% python3 -q
>>> import numpy as np
>>> from numpy import linalg as LA
>>> np.set_printoptions(precision=2, suppress=True, linewidth=120)
>>> def rnd(a):
...     return np.round(a, 2) + 0
... 
>>> data = np.load("w.npy")
>>> data
array([[ 0,  3,  0,  1, -1,  3,  3,  2, -1],
       [-3,  0, -1,  1,  1, -1,  0, -1, -1],
       [ 0,  1,  0, -2,  3, -3, -1,  3,  0],
       [-1, -1,  2,  0, -1, -1,  1,  1, -2],
       [ 1, -1, -3,  1,  0, -2,  1, -2,  1],
       [-3,  1,  3,  1,  2,  0, -1, -2, -3],
       [-3,  0,  1, -1, -1,  1,  0,  2, -2],
       [-2,  1, -3, -1,  2,  2, -2,  0,  0],
       [ 1,  1,  0,  2, -1,  3,  2,  0,  0]])
>>> np.abs(data).max()
np.int64(3)
>>> data.sum(axis=1)
array([10, -5,  1, -2, -4, -2, -3, -3,  8])
>>> print(np.unravel_index(np.abs(data).argmax(), data.shape))
(np.int64(0), np.int64(1))
>>> print(data - data[0])
[[ 0  0  0  0  0  0  0  0  0]
 [-3 -3 -1  0  2 -4 -3 -3  0]
 [ 0 -2  0 -3  4 -6 -4  1  1]
 [-1 -4  2 -1  0 -4 -2 -1 -1]
 [ 1 -4 -3  0  1 -5 -2 -4  2]
 [-3 -2  3  0  3 -3 -4 -4 -2]
 [-3 -3  1 -2  0 -2 -3  0 -1]
 [-2 -2 -3 -2  3 -1 -5 -2  1]
 [ 1 -2  0  1  0  0 -1 -2  1]]
>>> left, sig, Vt = LA.svd(data, full_matrices=False)
>>> rnd(np.sqrt((sig ** 2).sum())), rnd(LA.norm(data))
(np.float64(14.97), np.float64(14.97))
>>> print(rnd(left.T @ data @ Vt.T))
[[7.96 0.   0.   0.   0.   0.   0.   0.   0.  ]
 [0.   7.96 0.   0.   0.   0.   0.   0.   0.  ]
 [0.   0.   5.87 0.   0.   0.   0.   0.   0.  ]
 [0.   0.   0.   5.87 0.   0.   0.   0.   0.  ]
 [0.   0.   0.   0.   3.67 0.   0.   0.   0.  ]
 [0.   0.   0.   0.   0.   3.67 0.   0.   0.  ]
 [0.   0.   0.   0.   0.   0.   0.86 0.   0.  ]
 [0.   0.   0.   0.   0.   0.   0.   0.86 0.  ]
 [0.   0.   0.   0.   0.   0.   0.   0.   0.  ]]
>>> (sig > 1e-8).sum()
np.int64(8)
>>> rnd(sig / sig[0])
array([1.  , 1.  , 0.74, 0.74, 0.46, 0.46, 0.11, 0.11, 0.  ])
>>> rnd(left.T @ left)
array([[1., 0., 0., 0., 0., 0., 0., 0., 0.],
       [0., 1., 0., 0., 0., 0., 0., 0., 0.],
       [0., 0., 1., 0., 0., 0., 0., 0., 0.],
       [0., 0., 0., 1., 0., 0., 0., 0., 0.],
       [0., 0., 0., 0., 1., 0., 0., 0., 0.],
       [0., 0., 0., 0., 0., 1., 0., 0., 0.],
       [0., 0., 0., 0., 0., 0., 1., 0., 0.],
       [0., 0., 0., 0., 0., 0., 0., 1., 0.],
       [0., 0., 0., 0., 0., 0., 0., 0., 1.]])
>>> left.shape, sig.shape, Vt.shape
((9, 9), (9,), (9, 9))
>>> rnd(np.cumsum(sig ** 2) / np.sum(sig ** 2))
array([0.28, 0.57, 0.72, 0.87, 0.93, 0.99, 1.  , 1.  , 1.  ])
>>> np.allclose(data[:-1].T @ LA.lstsq(data[:-1].T, data[-1])[0], data[-1])
True
>>> np.abs(np.diag(LA.qr(data)[1])) > 1e-9
array([ True,  True,  True,  True,  True,  True,  True,  True, False])
>>> np.unique(data.round(6), axis=0).shape
(9, 9)
>>> LA.cond(data) > 100
np.True_
>>> print(np.argsort(-LA.norm(data, axis=0).round(6), kind="stable")[:3])
[5 0 2]
>>> J = 4 * np.eye(5) + np.eye(5, k=1)
>>> J
array([[4., 1., 0., 0., 0.],
       [0., 4., 1., 0., 0.],
       [0., 0., 4., 1., 0.],
       [0., 0., 0., 4., 1.],
       [0., 0., 0., 0., 4.]])
>>> G = J.T @ J
>>> print(np.diag(G))
[16. 17. 17. 17. 17.]
>>> rnd(LA.eigvalsh(G)[::-1])
array([23.86, 20.77, 16.67, 12.73,  9.97])
>>> print(rnd(LA.svd(J, compute_uv=False) ** 2))
[23.86 20.77 16.67 12.73  9.97]
>>> np.allclose(G, G.T)
True
>>> np.poly(J)
array([    1.,   -20.,   160.,  -640.,  1280., -1024.])
>>> np.kron(np.eye(2, dtype=int), J)
array([[4., 1., 0., 0., 0., 0., 0., 0., 0., 0.],
       [0., 4., 1., 0., 0., 0., 0., 0., 0., 0.],
       [0., 0., 4., 1., 0., 0., 0., 0., 0., 0.],
       [0., 0., 0., 4., 1., 0., 0., 0., 0., 0.],
       [0., 0., 0., 0., 4., 0., 0., 0., 0., 0.],
       [0., 0., 0., 0., 0., 4., 1., 0., 0., 0.],
       [0., 0., 0., 0., 0., 0., 4., 1., 0., 0.],
       [0., 0., 0., 0., 0., 0., 0., 4., 1., 0.],
       [0., 0., 0., 0., 0., 0., 0., 0., 4., 1.],
       [0., 0., 0., 0., 0., 0., 0., 0., 0., 4.]])
>>> np.einsum("ij,ji->", J, J)
np.float64(80.0)
>>> print(rnd(LA.det(J.T)))
1024.0
>>> w, evecs = LA.eig(J)
>>> rnd(np.sort(LA.eigvals(J.T)))
array([4., 4., 4., 4., 4.])
>>> rnd(np.sort(LA.eigvals(LA.inv(J))))
array([0.25, 0.25, 0.25, 0.25, 0.25])
>>> np.prod(w)
np.float64(1024.0)
>>> w
array([4., 4., 4., 4., 4.])
>>> rnd(np.sort(np.abs(LA.eigvals(J))))
array([4., 4., 4., 4., 4.])
>>> (J + J.T) / 2
array([[4. , 0.5, 0. , 0. , 0. ],
       [0.5, 4. , 0.5, 0. , 0. ],
       [0. , 0.5, 4. , 0.5, 0. ],
       [0. , 0. , 0.5, 4. , 0.5],
       [0. , 0. , 0. , 0.5, 4. ]])
>>> print((J - J.T) / 2)
[[ 0.   0.5  0.   0.   0. ]
 [-0.5  0.   0.5  0.   0. ]
 [ 0.  -0.5  0.   0.5  0. ]
 [ 0.   0.  -0.5  0.   0.5]
 [ 0.   0.   0.  -0.5  0. ]]
>>> np.trace(J)
np.float64(20.0)
>>> mat = np.array([[0, 2, 1, 0, 0, 0],
...     [1, 3, 1, 0, 3, 0],
...     [3, 1, 1, 3, 3, 12],
...     [0, 0, 2, 0, 3, 0],
...     [3, 1, 0, 1, 2, 4],
...     [3, 2, 1, 3, 0, 12],
...     [3, 2, 2, 2, 1, 8]])
>>> left, sig, Vt = LA.svd(mat)
>>> print(np.argmax(sig[:-1] / (sig[1:] + 1e-6)) + 1)
5
>>> Y = left[:, :5] @ np.diag(sig[:5]) @ Vt[:5]
>>> rnd(LA.norm(mat - Y) / LA.norm(mat))
np.float64(0.0)
>>> print(LA.matrix_rank(mat, rtol=0.05))
5
>>> print(rnd(LA.norm(mat - Y, 2)), rnd(sig[5]))
0.0 0.0
>>> rnd(Y)
array([[ 0.,  2.,  1.,  0.,  0.,  0.],
       [ 1.,  3.,  1.,  0.,  3.,  0.],
       [ 3.,  1.,  1.,  3.,  3., 12.],
       [ 0.,  0.,  2.,  0.,  3.,  0.],
       [ 3.,  1.,  0.,  1.,  2.,  4.],
       [ 3.,  2.,  1.,  3.,  0., 12.],
       [ 3.,  2.,  2.,  2.,  1.,  8.]])
>>> left, sig, Vt = LA.svd(mat)
>>> evecs = Vt[:(sig > 1e-8).sum()]
>>> rng = np.random.default_rng(35)
>>> vec = mat[4] + -2 * mat[5] + rng.integers(2) * np.eye(6)[4]
>>> print(vec)
[ -3.  -3.  -2.  -5.   2. -20.]
>>> rnd(np.diag(evecs.T @ evecs))
array([1.  , 1.  , 1.  , 0.06, 1.  , 0.94])
>>> rnd(evecs.T @ evecs)
array([[1.  , 0.  , 0.  , 0.  , 0.  , 0.  ],
       [0.  , 1.  , 0.  , 0.  , 0.  , 0.  ],
       [0.  , 0.  , 1.  , 0.  , 0.  , 0.  ],
       [0.  , 0.  , 0.  , 0.06, 0.  , 0.24],
       [0.  , 0.  , 0.  , 0.  , 1.  , 0.  ],
       [0.  , 0.  , 0.  , 0.24, 0.  , 0.94]])
>>> u = np.array([2, 1, -1])
>>> np.convolve(mat[4], u)
array([ 6,  5, -2,  1,  5,  9,  2, -4])
>>> np.polyval(u, mat[4])
array([20,  2, -1,  2,  9, 35])
>>> F = np.loadtxt("layer2.csv", delimiter=",")
>>> print(F)
[[-6.  0.  0. -5. -1.  8.  0.  0.  0.  8.  1.]
 [ 0.  0.  8.  0.  0.  0.  8.  4.  7.  0.  0.]
 [ 0.  7.  4.  0.  0.  0. -7.  9. -2.  0.  0.]
 [ 9.  0.  0. -1.  6. -2.  0.  0.  0. -3. -5.]
 [ 8.  0.  0. -8. -2.  6.  0.  0.  0. -2. -8.]
 [ 6.  0.  0.  2.  1.  6.  0.  0.  0. -5. -6.]
 [ 0. -1.  3.  0.  0.  0.  2.  1.  7.  0.  0.]
 [ 0. -3.  0.  0.  0.  0.  2.  2. -3.  0.  0.]
 [ 0. -5.  4.  0.  0.  0. -4.  4. -8.  0.  0.]
 [-4.  0.  0. -9.  3. -1.  0.  0.  0. -1.  5.]
 [ 6.  0.  0. -9.  2.  6.  0.  0.  0.  6. -6.]]
>>> np.flatnonzero(LA.matrix_power((F != 0) + (F.T != 0) + np.eye(11), 11)[9])
array([ 0,  3,  4,  5,  9, 10])
>>> print(rnd(np.sort(LA.eigvals(F).real)))
[-8.65 -8.65 -7.17 -1.94 -1.94 -1.1  -1.1   1.72  5.52  5.52  7.79]
>>> Y = F / np.sqrt((F ** 2).mean(axis=1, keepdims=True))
>>> LA.matrix_rank(Y) == LA.matrix_rank(F)
np.True_
>>> vec = np.array([-4, -6, 5, 2, 6, -3, 0, 7, -9, 2, 8])
>>> y = F @ vec
>>> y
array([   8.,    5.,   59.,  -42., -146.,  -90.,  -35.,   59.,  150.,   57.,  -84.])
>>> rnd(LA.solve(F, y + F[:, 3]))
array([-4., -6.,  5.,  3.,  6., -3.,  0.,  7., -9.,  2.,  8.])
>>> rnd(LA.solve(F.T, F[3]))
array([0., 0., 0., 1., 0., 0., 0., 0., 0., 0., 0.])
>>> rnd(LA.solve(F, y))
array([-4., -6.,  5.,  2.,  6., -3.,  0.,  7., -9.,  2.,  8.])
>>> A = np.minimum.outer(np.arange(1, 15), np.arange(1, 15)) * 5
>>> A
array([[ 5,  5,  5,  5,  5,  5,  5,  5,  5,  5,  5,  5,  5,  5],
       [ 5, 10, 10, 10, 10, 10, 10, 10, 10, 10, 10, 10, 10, 10],
       [ 5, 10, 15, 15, 15, 15, 15, 15, 15, 15, 15, 15, 15, 15],
       [ 5, 10, 15, 20, 20, 20, 20, 20, 20, 20, 20, 20, 20, 20],
       [ 5, 10, 15, 20, 25, 25, 25, 25, 25, 25, 25, 25, 25, 25],
       [ 5, 10, 15, 20, 25, 30, 30, 30, 30, 30, 30, 30, 30, 30],
       [ 5, 10, 15, 20, 25, 30, 35, 35, 35, 35, 35, 35, 35, 35],
       [ 5, 10, 15, 20, 25, 30, 35, 40, 40, 40, 40, 40, 40, 40],
       [ 5, 10, 15, 20, 25, 30, 35, 40, 45, 45, 45, 45, 45, 45],
       [ 5, 10, 15, 20, 25, 30, 35, 40, 45, 50, 50, 50, 50, 50],
       [ 5, 10, 15, 20, 25, 30, 35, 40, 45, 50, 55, 55, 55, 55],
       [ 5, 10, 15, 20, 25, 30, 35, 40, 45, 50, 55, 60, 60, 60],
       [ 5, 10, 15, 20, 25, 30, 35, 40, 45, 50, 55, 60, 65, 65],
       [ 5, 10, 15, 20, 25, 30, 35, 40, 45, 50, 55, 60, 65, 70]])
>>> Lm = LA.cholesky(A)
>>> rnd(np.diag(Lm) ** 2)
array([5., 5., 5., 5., 5., 5., 5., 5., 5., 5., 5., 5., 5., 5.])
>>> LA.eigvalsh(A).min() > 0
np.True_
>>> W0 = np.load("sample16.npy")
>>> print(W0)
[[ 2 -1 -2 -3  2  0  2  3  2  0  2 -3]
 [ 1 -1  1 -1  0  3  2  2  1 -1  3 -1]
 [ 0  1 -3  3 -3  0  2 -3 -1  1 -3  0]
 [-1 -2  3  0 -2  1 -1 -3  0  0  0  1]
 [ 2  0  1  3 -3  0 -2  2  0  1  0 -2]
 [-3 -2 -3  3  2  2 -1  0  3  1 -2  3]
 [-2  2  2  3 -2  3  2  2  2 -3  1  0]
 [-1 -2  3  0 -2  1 -1 -3  0  0  0  1]
 [-2  3 -1  0 -1 -2 -3  3  3  2 -1  3]]
>>> Y = W0 / np.sqrt((W0 ** 2).mean(axis=1, keepdims=True))
>>> LA.matrix_rank(W0 - W0.mean(axis=1, keepdims=True))
np.int64(8)
